% python3 -q
>>> import numpy as np
>>> import numpy.linalg as la
>>> np.set_printoptions(precision=2, suppress=True, linewidth=160, floatmode="fixed")
>>> rnd = lambda a: np.round(a, 2) + 0
>>> arr = np.array([[3.0, 1.0, 0.0, 0.0],
...     [0.0, 3.0, 1.0, 0.0],
...     [0.0, 0.0, 3.0, 1.0],
...     [0.0, 0.0, 0.0, 3.0]])
>>> # triangular, det is the product of the diagonal
>>> hat = np.triu(np.array([[2, -1, -2, -2], [-1, -2, -2, 3], [2, -3, 2, 2], [-1, -3, 0, -1]]), 1) + np.eye(4)
>>> M2 = hat @ arr @ la.inv(hat)
>>> np.trace(M2), np.trace(arr)
(np.float64(12.0), np.float64(12.0))
>>> M2
array([[ 3.00,  1.00,  1.00, -7.00],
       [ 0.00,  3.00,  1.00, -4.00],
       [ 0.00,  0.00,  3.00,  1.00],
       [ 0.00,  0.00,  0.00,  3.00]])
>>> rnd(la.det(M2))
np.float64(81.0)
>>> la.matrix_rank(M2)
np.int64(4)
>>> J = np.load("out19.npy")
>>> rnd(J)
array([[ 0.79,  0.07, -0.49,  0.35,  0.07],
       [ 0.07,  0.98,  0.16, -0.12, -0.02],
       [-0.49,  0.16, -0.15,  0.82,  0.16],
       [ 0.35, -0.12,  0.82,  0.41, -0.12],
       [ 0.07, -0.02,  0.16, -0.12,  0.98]])
>>> # symmetric, so the eigenvalues are real
>>> f, g = J[4], J[2]
>>> rnd(f @ f)
np.float64(1.0)
>>> p = (f @ g) / (f @ f) * f
>>> rnd(g - p)
array([-0.49,  0.16, -0.15,  0.82,  0.16])
>>> rnd(np.outer(f, g))
array([[-0.03,  0.01, -0.01,  0.06,  0.01],
       [ 0.01,  0.00,  0.00, -0.02,  0.00],
       [-0.08,  0.03, -0.03,  0.14,  0.03],
       [ 0.06, -0.02,  0.02, -0.10, -0.02],
       [-0.48,  0.16, -0.15,  0.80,  0.16]])
